>>> import numpy as np
>>> import numpy.linalg as la
>>> np.set_printoptions(precision=2, suppress=True, linewidth=160, sign=" ")
>>> def rd(a):
...     return np.round(a, 2) + 0
... 
>>> J = np.load("sample7.npy")
>>> rd(J)
array([[-0.77,  3.77, -2.08],
       [ 2.17,  0.83,  0.13],
       [ 7.39, -4.39,  4.04],
       [ 2.23,  0.77,  0.18],
       [ 5.71, -2.71,  2.79],
       [ 4.76, -1.76,  2.07],
       [ 3.26, -0.26,  0.95],
       [ 0.81,  2.19, -0.89],
       [ 4.11, -1.11,  1.58],
       [-0.87,  3.87, -2.15],
       [ 1.86,  1.14, -0.1 ]])
>>> # null space of dimension 1
>>> np.unique(J.round(6), axis=0).shape
(11, 3)
>>> np.abs(np.diag(la.qr(J)[1])) > 1e-9
array([ True,  True, False])
>>> rd(J @ la.pinv(J) @ J)
array([[-0.77,  3.77, -2.08],
       [ 2.17,  0.83,  0.13],
       [ 7.39, -4.39,  4.04],
       [ 2.23,  0.77,  0.18],
       [ 5.71, -2.71,  2.79],
       [ 4.76, -1.76,  2.07],
       [ 3.26, -0.26,  0.95],
       [ 0.81,  2.19, -0.89],
       [ 4.11, -1.11,  1.58],
       [-0.87,  3.87, -2.15],
       [ 1.86,  1.14, -0.1 ]])
>>> rd(np.trace(la.pinv(J) @ J))
np.float64(2.0)
>>> G = np.cov(J, rowvar=False)
>>> np.argsort(-J.std(axis=0).round(6), kind="stable")
array([ 0,  1,  2])
>>> rd(G)
array([[ 6.71, -6.71,  5.03],
       [-6.71,  6.71, -5.03],
       [ 5.03, -5.03,  3.77]])
>>> np.argwhere(np.triu(np.abs(np.corrcoef(J.T)) > 0.8, 1))
array([[ 0,  1],
       [ 0,  2],
       [ 1,  2]])
>>> rd(np.median(J, axis=0))
array([ 2.23,  0.77,  0.18])
>>> rd(np.corrcoef(J[:, 1], J[:, 2])[0, 1])
np.float64(-1.0)
>>> rd(np.corrcoef(J.T))
array([[ 1., -1.,  1.],
       [-1.,  1., -1.],
       [ 1., -1.,  1.]])
>>> np.allclose(G[:-1].T @ la.lstsq(G[:-1].T, G[-1])[0], G[-1])
True
>>> np.unique(G.round(6), axis=0).shape
(3, 3)
>>> rd(np.trace(la.pinv(G) @ G))
np.float64(1.0)
>>> C = J[[1, 8]].astype(float)
>>> for _ in range(6):
...     idx = la.norm(J[:, None] - C, axis=-1).argmin(axis=1)
...     C = np.array([J[idx == j].mean(axis=0) for j in range(2)])
... 
>>> idx
array([ 0,  0,  1,  0,  1,  1,  1,  0,  1,  0,  0])
>>> np.abs(C[1] - C[0]).argmax()
np.int64(0)
>>> rd(C)
array([[ 0.91,  2.09, -0.82],
       [ 5.05, -2.05,  2.29]])
>>> C = np.sign(np.array([[2, 2, 1, 2], [1, 1, 1, 1], [0, 0, 0, 1], [0, 1, 0, 0]]))
>>> A2 = (np.tril(C, -1) + np.eye(4)) @ (np.triu(C, 1) + np.eye(4))
>>> evals = np.array([3, 1, 3, 1])
>>> m1 = np.rint(A2 * evals @ la.inv(A2)) + 0
>>> m1
array([[ 3.,  0.,  2., -2.],
       [ 0.,  3.,  4., -4.],
       [-2.,  2.,  3., -2.],
       [-2.,  2.,  2., -1.]])
>>> G = m1.T @ m1
>>> np.diag(G)
array([ 17.,  17.,  33.,  25.])
>>> (m1 @ m1.T).shape
(4, 4)
>>> rd(la.svd(m1, compute_uv=False) ** 2)
array([ 72.71,  18.69,   0.48,   0.12])
>>> np.allclose(G, G.T)
True
>>> Q, r_ = la.qr(m1)
>>> rd(r_)
array([[-4.12,  1.94,  0.97,  0.  ],
       [ 0.  , -3.64, -5.53,  4.95],
       [ 0.  ,  0.  , -1.22,  0.53],
       [ 0.  ,  0.  ,  0.  ,  0.49]])
>>> rd(abs(r_[0, 0])), rd(la.norm(m1[:, 0]))
(np.float64(4.12), np.float64(4.12))
>>> rd(Q.T @ Q)
array([[ 1.,  0.,  0.,  0.],
       [ 0.,  1.,  0.,  0.],
       [ 0.,  0.,  1.,  0.],
       [ 0.,  0.,  0.,  1.]])
>>> np.trace(Q @ Q.T)
np.float64(4.0)
>>> rd(r_.reshape(-1, 2))
array([[-4.12,  1.94],
       [ 0.97,  0.  ],
       [ 0.  , -3.64],
       [-5.53,  4.95],
       [ 0.  ,  0.  ],
       [-1.22,  0.53],
       [ 0.  ,  0.  ],
       [ 0.  ,  0.49]])
>>> rd(r_.reshape(2, -1))
array([[-4.12,  1.94,  0.97,  0.  ,  0.  , -3.64, -5.53,  4.95],
       [ 0.  ,  0.  , -1.22,  0.53,  0.  ,  0.  ,  0.  ,  0.49]])
>>> blk = r_.reshape(4, 2, -1)
>>> rd(np.einsum("ihd,ihd->ih", blk, blk))
array([[ 20.76,   0.94],
       [ 13.24,  55.06],
       [  0.  ,   1.76],
       [  0.  ,   0.24]])
>>> rd(np.swapaxes(blk, 1, 2)[3])
array([[ 0.  ,  0.  ],
       [ 0.  ,  0.49]])
>>> np.einsum("ihd,jhd->hij", blk, blk).shape
(2, 4, 4)
>>> data = 5 * np.eye(5) + np.ones((5, 5))
>>> data
array([[ 6.,  1.,  1.,  1.,  1.],
       [ 1.,  6.,  1.,  1.,  1.],
       [ 1.,  1.,  6.,  1.,  1.],
       [ 1.,  1.,  1.,  6.,  1.],
       [ 1.,  1.,  1.,  1.,  6.]])
>>> # symmetric
>>> A2 = np.array([[2, 0], [1, 2]])
>>> C = np.kron(A2, m1)
>>> rd(la.norm(C, 2)), rd(la.norm(A2, 2) * la.norm(m1, 2))
(np.float64(21.84), np.float64(21.84))
>>> C
array([[ 6.,  0.,  4., -4.,  0.,  0.,  0., -0.],
       [ 0.,  6.,  8., -8.,  0.,  0.,  0., -0.],
       [-4.,  4.,  6., -4., -0.,  0.,  0., -0.],
       [-4.,  4.,  4., -2., -0.,  0.,  0., -0.],
       [ 3.,  0.,  2., -2.,  6.,  0.,  4., -4.],
       [ 0.,  3.,  4., -4.,  0.,  6.,  8., -8.],
       [-2.,  2.,  3., -2., -4.,  4.,  6., -4.],
       [-2.,  2.,  2., -1., -4.,  4.,  4., -2.]])
>>> s = 10 * 0.2 ** np.arange(5)
>>> rng = np.random.default_rng(2)
>>> feats = rng.normal(size=(11, 5)) * rng.permutation(s)
>>> rd(feats)
array([[  0.38,  -0.21,  -0.03,  -0.04,  18.  ],
       [  2.29,  -0.13,   0.06,   0.  ,  -5.54],
       [  1.96,  -0.12,  -0.03,  -0.01,   4.55],
       [ -0.2 ,   0.22,  -0.05,   0.  ,  -8.92],
       [  1.68,   0.08,   0.03,   0.01, -10.11],
       [  1.57,   0.82,  -0.13,  -0.03, -15.05],
       [  1.68,   0.05,   0.09,   0.01,   2.11],
       [  0.57,  -0.07,   0.07,  -0.02,  -4.22],
       [  0.49,   0.72,  -0.06,  -0.02,  -5.63],
       [  1.94,  -0.09,   0.11,  -0.03,  11.29],
       [  2.07,  -0.57,   0.01,   0.02,   0.88]])
>>> # column 4 is much longer than the rest
>>> vec = np.array([4, 2, 0, -3, 1])
>>> rhs = feats @ vec
>>> rd(la.lstsq(feats, rhs)[0])
array([ 4.,  2.,  0., -3.,  1.])
>>> rd(la.pinv(feats) @ feats)
array([[ 1.,  0.,  0.,  0.,  0.],
       [ 0.,  1.,  0.,  0.,  0.],
       [ 0.,  0.,  1.,  0.,  0.],
       [ 0.,  0.,  0.,  1.,  0.],
       [ 0.,  0.,  0.,  0.,  1.]])
>>> rhs = rhs + 0.1 * rng.normal(size=11)
>>> rd(rhs)
array([19.24,  3.31, 12.08, -9.22, -3.26, -7.07,  8.9 , -1.96, -2.3 , 18.79,  7.72])
>>> coef, *_ = la.lstsq(feats, rhs)
>>> rd(la.norm(rhs - feats @ coef))
np.float64(0.22)
>>> proj = feats @ la.solve(feats.T @ feats, feats.T)
>>> rd(proj @ feats[:, 2])
array([-0.03,  0.06, -0.03, -0.05,  0.03, -0.13,  0.09,  0.07, -0.06,  0.11,  0.01])
>>> vec = np.array([-1, -1, 0, 2, 2])
>>> rhs = feats @ vec
>>> coef, lr = np.zeros(5), 1 / la.norm(feats, 2) ** 2
>>> for i in range(200):
...     coef -= lr * feats.T @ (feats @ coef - rhs)
...     if i % 50 == 0: print(i, round(la.norm(feats @ coef - rhs), 2))
... 
0 4.85
50 1.6
100 1.03
150 0.93
>>> rd(la.cond(feats))
np.float64(753.03)
>>> rd(coef)
array([-0.99, -0.24,  0.01,  0.01,  2.02])
>>> blk = np.stack([feats, 5 * feats, feats[::-1]])
>>> la.matrix_rank(blk.reshape(3, -1))
np.int64(2)
>>> rd(la.norm(blk, axis=(1, 2)))
array([  31.52,  157.58,   31.52])
>>> rd(np.einsum("bij,cij->bc", blk, blk))
array([[   993.27,   4966.33,    135.56],
       [  4966.33,  24831.64,    677.78],
       [   135.56,    677.78,    993.27]])
>>> rd(la.norm(feats, 2))
np.float64(31.09)
>>> rd(la.norm(feats[5], 1)), rd(la.norm(feats[5], np.inf))
(np.float64(17.6), np.float64(15.05))
>>> rd(la.norm(feats, axis=0))
array([  5.1 ,   1.29,   0.23,   0.07,  31.07])
>>> rd(la.norm(feats, 1)), rd(la.norm(feats, np.inf))
(np.float64(86.29), np.float64(18.66))
>>> rd(la.norm(feats[5] - feats[4]))
np.float64(5.0)
>>> rd(la.norm(feats, axis=1))
array([ 18.  ,   5.99,   4.95,   8.93,  10.25,  15.15,   2.7 ,   4.26,   5.7 ,  11.45,   2.32])
>>> F = np.load("case18.npy")
>>> F
array([[-3, -3, -1,  3,  0, -3],
       [ 0,  2,  2,  1,  0,  1],
       [-3,  1,  3,  5,  0, -1]])
>>> rank = la.matrix_rank(F)
>>> rank
np.int64(2)
>>> null = la.svd(F)[2][rank:].T
>>> null.shape
(6, 4)
>>> [int(la.matrix_rank(F[:i])) for i in range(1, len(F) + 1)]
[1, 2, 2]
>>> np.allclose(F @ null, 0)
True
